In [1]: import numpy as np

In [2]: np.set_printoptions(precision=3, suppress=True, linewidth=160)

In [3]: rnd = lambda a: np.round(a, 3) + 0

In [4]: data = np.load("data.npy")

In [5]: data
Out[5]: 
array([[3, 1, 0, 0],
       [2, 0, 0, 0],
       [0, 0, 3, 1],
       [0, 0, 2, 0]])

In [6]: # splits into 2 blocks

In [7]: x = np.array([0, 1, -2, 0])

In [8]: target = data @ x

In [9]: target
Out[9]: array([ 1,  0, -6, -4])

In [10]: rnd(np.linalg.solve(data, target + data[:, 3]))
Out[10]: array([ 0.,  1., -2.,  1.])

In [11]: rnd(np.linalg.solve(data, -1 * target))
Out[11]: array([ 0., -1.,  2.,  0.])

In [12]: M = np.load("m.npy")

In [13]: rnd(M)
Out[13]: 
array([[ 1.   ,  0.   ,  0.   ,  0.   ,  0.   ],
       [ 0.   ,  1.   ,  0.   ,  0.   ,  0.   ],
       [ 0.   ,  0.   , -0.5  ,  0.   , -0.866],
       [ 0.   ,  0.   ,  0.   ,  1.   ,  0.   ],
       [ 0.   ,  0.   ,  0.866,  0.   , -0.5  ]])

In [14]: # 4 groups of indices that never mix

In [15]: out = np.linalg.inv(M)

In [16]: rnd(M @ out)
Out[16]: 
array([[1., 0., 0., 0., 0.],
       [0., 1., 0., 0., 0.],
       [0., 0., 1., 0., 0.],
       [0., 0., 0., 1., 0.],
       [0., 0., 0., 0., 1.]])

In [17]: rnd(np.linalg.det(M) * np.linalg.det(out))
Out[17]: np.float64(1.0)

In [18]: rnd(np.linalg.cond(M))
Out[18]: np.float64(1.0)

In [19]: rnd(np.linalg.inv(out))
Out[19]: 
array([[ 1.   ,  0.   ,  0.   ,  0.   ,  0.   ],
       [ 0.   ,  1.   ,  0.   ,  0.   ,  0.   ],
       [ 0.   ,  0.   , -0.5  ,  0.   , -0.866],
       [ 0.   ,  0.   ,  0.   ,  1.   ,  0.   ],
       [ 0.   ,  0.   ,  0.866,  0.   , -0.5  ]])

In [20]: Q, r_ = np.linalg.qr(M)

In [21]: rnd(np.abs(np.diag(r_)))
Out[21]: array([1., 1., 1., 1., 1.])

In [22]: rnd(Q @ r_)
Out[22]: 
array([[ 1.   ,  0.   ,  0.   ,  0.   ,  0.   ],
       [ 0.   ,  1.   ,  0.   ,  0.   ,  0.   ],
       [ 0.   ,  0.   , -0.5  ,  0.   , -0.866],
       [ 0.   ,  0.   ,  0.   ,  1.   ,  0.   ],
       [ 0.   ,  0.   ,  0.866,  0.   , -0.5  ]])

In [23]: rnd(np.trace(Q @ Q.T))
Out[23]: np.float64(5.0)

In [24]: W0 = np.load("w.npy")

In [25]: W0
Out[25]: 
array([[  21,    1,    1,    0,    1],
       [   1,  101,    1,    1,    1],
       [   0,    2, -100,    1,    2],
       [   2,    1,    0,  102,    1],
       [   1,    1,    2,    2,  102]])

In [26]: P = np.triu(np.array([[1, 4, 1, 2, 4],
    ...:     [5, 4, 1, 1, 1],
    ...:     [5, 5, 3, 5, 0],
    ...:     [2, 0, 1, 1, 0],
    ...:     [5, 5, 1, 3, 0]]), 1) + np.eye(5)

In [27]: out = P @ W0 @ np.linalg.inv(P)

In [28]: np.linalg.matrix_rank(out)
Out[28]: np.int64(5)

In [29]: out
Out[29]: 
array([[  33.,  281., -401., 1875.,    4.],
       [   4.,   89., -190.,  959.,    1.],
       [  10.,  -33.,  -77.,  909.,    0.],
       [   2.,   -7.,    5.,   80.,    0.],
       [   1.,   -3.,    4.,  -17.,  101.]])

In [30]: rng = np.random.default_rng(6700)

In [31]: lab = rng.permutation(4)

In [32]: lab
Out[32]: array([2, 1, 3, 0])

In [33]: out = data[lab][:, lab]

In [34]: rnd(np.sort(np.abs(np.linalg.eigvals(out))))
Out[34]: array([0.562, 0.562, 3.562, 3.562])

In [35]: np.allclose(out, data)
Out[35]: False

In [36]: Q, V = np.linalg.qr(W0[:, :2])[0], np.linalg.qr(W0[:, 2:])[0]

In [37]: sv = np.linalg.svd(Q.T @ V, compute_uv=False)

In [38]: rnd(np.degrees(np.arccos(sv.clip(0, 1))))
Out[38]: array([83.495, 89.203])

In [39]: rnd(np.linalg.norm(Q @ Q.T - V @ V.T, 2))
Out[39]: np.float64(1.0)

In [40]: np.allclose(W0 @ W0.T, W0.T @ W0)
Out[40]: False

In [41]: np.allclose(W0, W0.T)
Out[41]: False

In [42]: W0 @ W0
Out[42]: 
array([[  443,   125,   -76,     4,   126],
       [  125, 10206,     4,   206,   207],
       [    6,     5, 10006,     8,     7],
       [  248,   206,     5, 10407,   207],
       [  128,   210,     6,   411, 10412]])

In [43]: (W0 - W0.T) / 2
Out[43]: 
array([[ 0. ,  0. ,  0.5, -1. ,  0. ],
       [ 0. ,  0. , -0.5,  0. ,  0. ],
       [-0.5,  0.5,  0. ,  0.5,  0. ],
       [ 1. ,  0. , -0.5,  0. , -0.5],
       [ 0. ,  0. ,  0. ,  0.5,  0. ]])

In [44]: rnd(np.sort(np.abs(np.linalg.eigvals(W0))))
Out[44]: array([ 20.976, 100.029, 100.459, 100.459, 104.136])

In [45]: np.trace(W0)
Out[45]: np.int64(226)

In [46]: out = np.array([[1, 1, 2], [2, 2, 0], [1, 1, 1], [2, 2, 0]])

In [47]: basis = np.array([[4, 9, 6, 4], [6, 8, 3, 9], [6, 2, 3, 5]])

In [48]: F = out @ basis + 0.3 * rng.normal(size=(4, 4))

In [49]: rnd(F)
Out[49]: 
array([[22.267, 20.89 , 14.718, 22.667],
       [20.191, 33.693, 17.966, 25.998],
       [15.817, 18.834, 12.687, 17.991],
       [20.092, 33.855, 17.527, 26.245]])

In [50]: left, sv, vt = np.linalg.svd(F)

In [51]: rnd(sv)
Out[51]: array([88.167,  8.091,  0.878,  0.229])

In [52]: out = left[:, :1] @ np.diag(sv[:1]) @ vt[:1]

In [53]: np.linalg.matrix_rank(out)
Out[53]: np.int64(1)

In [54]: rnd(np.linalg.norm(F - out) / np.linalg.norm(F))
Out[54]: np.float64(0.092)

In [55]: Q, V = np.linalg.qr(F[:, :3])[0], np.linalg.qr(F[:, 3:])[0]

In [56]: sv = np.linalg.svd(Q.T @ V, compute_uv=False)

In [57]: (sv > 0.9).sum()
Out[57]: np.int64(1)

In [58]: rnd(np.degrees(np.arccos(sv.clip(0, 1))))
Out[58]: array([0.34])

In [59]: rnd(sv)
Out[59]: array([1.])

In [60]: C2 = F.T @ F

In [61]: rnd(np.linalg.svd(F, compute_uv=False) ** 2)
Out[61]: array([7773.393,   65.461,    0.772,    0.052])

In [62]: rnd(np.linalg.eigvalsh(C2)[::-1])
Out[62]: array([7773.393,   65.461,    0.772,    0.052])

In [63]: rnd(np.diag(C2))
Out[63]: array([1557.394, 3072.524, 1007.574, 2202.186])

In [64]: P = np.triu(np.array([[2, 1, 1, 2], [2, 2, 1, 3], [3, 0, 0, 2], [0, 0, 3, 2]]), 1) + np.eye(4)

In [65]: out = P @ F @ np.linalg.inv(P)

In [66]: rnd(np.linalg.det(out))
Out[66]: np.float64(143.578)

In [67]: np.linalg.matrix_rank(out)
Out[67]: np.int64(4)

In [68]: rnd(np.poly(out))
Out[68]: array([   1.   ,  -94.892,  617.957, -586.897,  143.578])

In [69]: E = np.loadtxt("out3.csv", delimiter=",")

In [70]: E
Out[70]: 
array([[ 0.   ,  0.   ,  0.   ],
       [-0.592,  0.119,  0.197],
       [-1.   ,  0.635,  0.848],
       [-0.954,  0.319,  0.501],
       [ 0.996, -0.493, -0.716],
       [ 0.967, -0.345, -0.537],
       [ 0.592, -0.119, -0.197],
       [ 0.876, -0.235, -0.38 ],
       [ 0.168, -0.03 , -0.05 ],
       [-0.47 ,  0.09 ,  0.149],
       [-0.967,  0.345,  0.537],
       [-0.988,  0.422,  0.635],
       [ 0.998, -0.537, -0.762],
       [ 0.994, -0.47 , -0.691],
       [ 0.876, -0.235, -0.38 ],
       [-0.996,  0.493,  0.716],
       [-0.592,  0.119,  0.197],
       [ 0.994, -0.47 , -0.691],
       [ 0.691, -0.149, -0.245],
       [ 0.876, -0.235, -0.38 ],
       [ 0.976, -0.371, -0.572],
       [-0.168,  0.03 ,  0.05 ],
       [ 0.327, -0.06 , -0.1  ]])

In [71]: # rows 7 and 14 are equal

In [72]: P = E @ np.linalg.solve(E.T @ E, E.T)

In [73]: np.allclose(P @ P, P)
Out[73]: True

In [74]: rnd(np.linalg.eigvalsh(P))
Out[74]: array([0., 0., 0., 0., 0., 0., 0., 0., 0., 0., 0., 0., 0., 0., 0., 0., 0., 0., 0., 0., 1., 1., 1.])

In [75]: out = np.c_[E[:, :2] @ np.array([[-1, 3], [-3, 0]]), np.array([-2, 1, 3, -3, -5, 1, -3, -4, 5, -1, 2, 3, 0, 2, 3, -3, 5, 4, 4, 3, -4, -3, 0])]

In [76]: rnd(out)
Out[76]: 
array([[ 0.   ,  0.   , -2.   ],
       [ 0.235, -1.776,  1.   ],
       [-0.905, -3.   ,  3.   ],
       [-0.003, -2.862, -3.   ],
       [ 0.483,  2.988, -5.   ],
       [ 0.068,  2.901,  1.   ],
       [-0.235,  1.776, -3.   ],
       [-0.171,  2.628, -4.   ],
       [-0.078,  0.504,  5.   ],
       [ 0.2  , -1.41 , -1.   ],
       [-0.068, -2.901,  2.   ],
       [-0.278, -2.964,  3.   ],
       [ 0.613,  2.994,  0.   ],
       [ 0.416,  2.982,  2.   ],
       [-0.171,  2.628,  3.   ],
       [-0.483, -2.988, -3.   ],
       [ 0.235, -1.776,  5.   ],
       [ 0.416,  2.982,  4.   ],
       [-0.244,  2.073,  4.   ],
       [-0.171,  2.628,  3.   ],
       [ 0.137,  2.928, -4.   ],
       [ 0.078, -0.504, -3.   ],
       [-0.147,  0.981,  0.   ]])

In [77]: rnd(np.linalg.norm(np.linalg.qr(E)[0].T @ out, axis=0) ** 2 / ((out ** 2).sum(axis=0) + 1e-12))
Out[77]: array([1.   , 1.   , 0.024])

In [78]: rnd(np.linalg.norm(out - E @ np.linalg.lstsq(E, out)[0], axis=0))
Out[78]: array([ 0.   ,  0.   , 14.852])

In [79]: rnd(np.linalg.lstsq(E, out[:, 0])[0])
Out[79]: array([-1., -3.,  0.])

In [80]: basis = E[[21, 2]].astype(float)

In [81]: for _ in range(5):
    ...:     lab = np.linalg.norm(E[:, None] - basis, axis=-1).argmin(axis=1)
    ...:     basis = np.array([E[lab == j].mean(axis=0) for j in range(2)])
    ...: 

In [82]: lab
Out[82]: array([0, 1, 1, 1, 0, 0, 0, 0, 0, 1, 1, 1, 0, 0, 0, 1, 1, 0, 0, 0, 0, 1, 0])

In [83]: rnd(basis)
Out[83]: 
array([[ 0.738, -0.268, -0.407],
       [-0.747,  0.286,  0.426]])

In [84]: np.bincount(lab)
Out[84]: array([14,  9])

In [85]: out = np.array([[2, 3, 1], [3, 3, 8], [1, 4, 6]])

In [86]: rnd(np.einsum("ik,kj->ji", basis, out))
Out[86]: 
array([[ 0.265, -0.212],
       [-0.218,  0.317],
       [-3.848,  4.092]])

In [87]: np.linalg.matrix_rank(np.vstack([basis, out.T]))
Out[87]: np.int64(3)

In [88]: rnd(np.einsum("ij,ij->i", basis, basis))
Out[88]: array([0.782, 0.821])

In [89]: np.linalg.matrix_rank(basis @ out)
Out[89]: np.int64(2)

In [90]: rnd(np.einsum("ij->j", basis))
Out[90]: array([-0.01 ,  0.018,  0.018])
